$ python3 -q
>>> import numpy as np
>>> np.set_printoptions(suppress=True, linewidth=200)
>>> def rd(a):
...     return np.round(a, 2) + 0
... 
>>> K = np.diag(np.array([-2, 3])) + -1 * np.eye(2, k=1) + -1 * np.eye(2, k=-1)
>>> print(K)
[[-2. -1.]
 [-1.  3.]]
>>> hat = np.triu(np.array([[-2, 1], [2, -2]]), 1) + np.eye(2)
>>> out = hat @ K @ np.linalg.inv(hat)
>>> print(rd(np.poly(out)))
[ 1. -1. -7.]
>>> print(hat @ K - K @ hat)
[[-1.  5.]
 [ 0.  1.]]
>>> print(rd(np.linalg.det(out)))
-7.0
>>> f, g = K[1], K[0]
>>> print(f @ g)
-1.0
>>> print(f @ f)
10.0
>>> pr = (f @ g) / (f @ f) * f
>>> print(rd(pr))
[ 0.1 -0.3]
>>> print(np.linalg.matrix_rank(np.outer(f, g)))
1
>>> q, r_ = np.linalg.qr(K)
>>> print(rd(q))
[[-0.89 -0.45]
 [-0.45  0.89]]
>>> print(rd(r_))
[[ 2.24 -0.45]
 [ 0.    3.13]]
>>> print(rd(np.abs(np.diag(r_))))
[2.24 3.13]
>>> print(rd(abs(r_[0, 0])), rd(np.linalg.norm(K[:, 0])))
2.24 2.24
>>> print(np.allclose(K @ K.T, K.T @ K))
True
>>> print(np.allclose(K, K.T))
True
>>> np.linalg.determinant(K)
Traceback (most recent call last):
  File "<python-input-23>", line 1, in <module>
    np.linalg.determinant(K)
    ^^^^^^^^^^^^^^^^^^^^^
AttributeError: module 'numpy.linalg' has no attribute 'determinant'
>>> print((K - K.T) / 2)
[[0. 0.]
 [0. 0.]]
>>> print(rd(np.sort(np.abs(np.linalg.eigvals(K)))))
[2.19 3.19]
>>> print(rd(np.abs(np.linalg.eigvals(K)).max()))
3.19
>>> print((K + K.T) / 2)
[[-2. -1.]
 [-1.  3.]]
>>> data = np.array([[2, 0, -2], [0, 0, 0], [0, 0, -4]])
>>> # rank 2
>>> print(rd(np.linalg.norm(data[2] - data[1])))
4.0
>>> print(rd(np.linalg.norm(data, 2)))
4.58
>>> print(np.linalg.norm(data, axis=1).argmax())
2
>>> print(rd(np.linalg.norm(data, 1)), rd(np.linalg.norm(data, np.inf)))
6.0 4.0
>>> print(rd(np.linalg.norm(data, axis=0)))
[2.   0.   4.47]
>>> M = np.load("out10.npy")
>>> print(M)
[[1 0 2]
 [0 4 5]
 [0 0 5]]
>>> # triangular: eigenvalues sit on the diagonal
>>> hat = np.triu(np.array([[-2, -1, 2], [-2, 0, 2], [3, 1, 0]]), 1) + np.eye(3)
>>> out = hat @ M @ np.linalg.inv(hat)
>>> print(np.poly(out))
[  1. -10.  29. -20.]
>>> print(np.trace(out), np.trace(M))
10.0 10
>>> print(hat @ M - M @ hat)
[[ 0. -3.  3.]
 [ 0.  0.  2.]
 [ 0.  0.  0.]]
>>> print(np.linalg.matrix_power(M, 3))
[[  1   0  62]
 [  0  64 305]
 [  0   0 125]]
>>> print(np.allclose(M @ M.T, M.T @ M))
False
>>> print(np.trace(M))
10
>>> print(np.diff(M, axis=0))
[[-1  4  3]
 [ 0 -4  0]]
>>> print(M.sum(axis=0))
[ 1  4 12]
>>> print(M - M[0])
[[ 0  0  0]
 [-1  4  3]
 [-1  0  3]]
>>> print(M.sum(axis=1))
[3 9 5]
>>> W0 = np.array([[0, -7, 0, 2], [5, -1, 3, -8], [-8, 1, -5, 3]])
>>> def softmax(z):
...     e = np.exp(z - z.max(axis=-1, keepdims=True))
...     return e / e.sum(axis=-1, keepdims=True)
... 
>>> print(rd(softmax(W0).sum(axis=1)))
[1. 1. 1.]
>>> att = W0 @ W0.T / np.sqrt(4)
>>> print(rd(softmax(att)))
[[1. 0. 0.]
 [0. 1. 0.]
 [0. 0. 1.]]
>>> print(rd(softmax(att)[0] @ W0))
[ 0. -7.  0.  2.]
>>> U, sigma, Vt = np.linalg.svd(data)
>>> print(np.argmax(sigma[:-1] / (sigma[1:] + 1e-6)) + 1)
2
>>> out = U[:, :2] @ np.diag(sigma[:2]) @ Vt[:2]
>>> print(np.linalg.matrix_rank(data, rtol=0.05))
2
>>> rng = np.random.default_rng(311223)
>>> out = W0 + rng.integers(-2, 3, (3, 1)) @ rng.integers(-2, 3, (1, 4))
>>> print(out)
[[ 0 -7  1  2]
 [ 5 -1  1 -8]
 [-8  1 -4  3]]
>>> print(np.linalg.matrix_rank(out - W0, tol=1e-8))
1
>>> x = np.array([3, 7, 8, 3])
>>> a = np.maximum(W0 @ x, 0)
>>> print(a)
[0 8 0]
>>> print(np.maximum(W0 @ (3 * x), 0))
[ 0 24  0]
>>> out = np.array([[3, 1], [0, -1], [-2, -1], [2, -2]])
>>> print(np.linalg.matrix_rank(np.vstack([W0, out.T])))
4
>>> print(np.einsum("ik,kj->ji", W0, out))
[[  4  -7  -8]
 [  3  19 -10]]
>>> print(np.linalg.matrix_rank(W0 @ out))
2
>>> print(np.vstack([W0, out.T]).shape)
(5, 4)
>>> print(W0 @ out)
[[  4   3]
 [ -7  19]
 [ -8 -10]]
>>> J = np.load("test1.npy")
>>> print(J)
[[ 5  5  5  5]
 [ 5 10 10 10]
 [ 5 10 15 15]
 [ 5 10 15 20]]
>>> # equal to its transpose
>>> print(rd(np.linalg.det(J[::-1])))
625.0
>>> print(rd(np.linalg.det(2 * J)), rd(np.linalg.det(J)))
10000.0 625.0
>>> print(rd(np.poly(J)))
[   1.  -50.  375. -875.  625.]
>>> print(np.einsum("ij,ji->", J, J))
1750
>>> print(np.kron(np.eye(2, dtype=int), J))
[[ 5  5  5  5  0  0  0  0]
 [ 5 10 10 10  0  0  0  0]
 [ 5 10 15 15  0  0  0  0]
 [ 5 10 15 20  0  0  0  0]
 [ 0  0  0  0  5  5  5  5]
 [ 0  0  0  0  5 10 10 10]
 [ 0  0  0  0  5 10 15 15]
 [ 0  0  0  0  5 10 15 20]]
>>> print(rd(np.linalg.eigvals(J)))
[41.45  5.    2.13  1.42]
>>> ev, vecs = np.linalg.eigh(J)
>>> x = np.array([-2, -1, -1, 2])
>>> print(rd(vecs * np.maximum(ev, 0) @ vecs.T))
[[ 5.  5.  5.  5.]
 [ 5. 10. 10. 10.]
 [ 5. 10. 15. 15.]
 [ 5. 10. 15. 20.]]
>>> print(rd(np.linalg.eigvalsh(J[1:, 1:])))
[ 1.61  3.93 39.46]
>>> print(np.abs(J).sum(axis=1).max(), rd(np.abs(ev).max()))
50 41.45
>>> ev, vecs = np.linalg.eigh(J)
>>> print((ev > 1e-8).sum(), (ev < -1e-8).sum())
4 0
>>> print(rd(np.linalg.eigvalsh(J + 3 * np.eye(4))))
[ 4.42  5.13  8.   44.45]
>>> print(rd(np.linalg.eigvalsh(J @ J)))
[   2.      4.54   25.   1718.46]
>>> print(rd(ev.sum()), np.trace(J))
50.0 50
>>> print(rd(ev))
[ 1.42  2.13  5.   41.45]
>>> ev, vecs = np.linalg.eig(J)
>>> print(rd(ev))
[41.45  5.    2.13  1.42]
>>> print(rd(np.prod(ev)))
625.0
>>> print(rd(np.sort(np.linalg.eigvals(J.T))))
[ 1.42  2.13  5.   41.45]
>>> arr = rng.normal(size=(21, 3)) + 3 * np.array([0, 2, 3])
>>> print(rd(arr))
[[-0.7   6.42  8.2 ]
 [ 0.69  5.58 10.09]
 [ 0.83  3.67  8.79]
 [ 1.5   4.58  9.55]
 [ 0.23  6.26  7.94]
 [-0.65  6.38  7.1 ]
 [-0.33  7.31  9.09]
 [-1.    5.93  9.62]
 [ 1.09  5.54  9.7 ]
 [-0.67  7.17  9.25]
 [-0.07  7.08  9.36]
 [-0.06  5.19  8.14]
 [ 0.52  6.23  8.65]
 [ 0.69  4.97  9.71]
 [ 0.82  5.92  7.98]
 [-0.98  5.92  8.45]
 [-0.59  6.3   8.92]
 [ 0.18  6.66  9.09]
 [-0.09  5.89  8.57]
 [ 0.84  5.18 11.8 ]
 [-0.08  5.58  9.23]]
>>> labels = rng.permutation(3)
>>> out = arr[:, labels] * rng.choice([-1, 1], 3)
>>> print(rd(out))
[[  6.42  -8.2   -0.7 ]
 [  5.58 -10.09   0.69]
 [  3.67  -8.79   0.83]
 [  4.58  -9.55   1.5 ]
 [  6.26  -7.94   0.23]
 [  6.38  -7.1   -0.65]
 [  7.31  -9.09  -0.33]
 [  5.93  -9.62  -1.  ]
 [  5.54  -9.7    1.09]
 [  7.17  -9.25  -0.67]
 [  7.08  -9.36  -0.07]
 [  5.19  -8.14  -0.06]
 [  6.23  -8.65   0.52]
 [  4.97  -9.71   0.69]
 [  5.92  -7.98   0.82]
 [  5.92  -8.45  -0.98]
 [  6.3   -8.92  -0.59]
 [  6.66  -9.09   0.18]
 [  5.89  -8.57  -0.09]
 [  5.18 -11.8    0.84]
 [  5.58  -9.23  -0.08]]
>>> U, _, Vt = np.linalg.svd(arr.T @ out)
>>> print(labels)
[1 2 0]
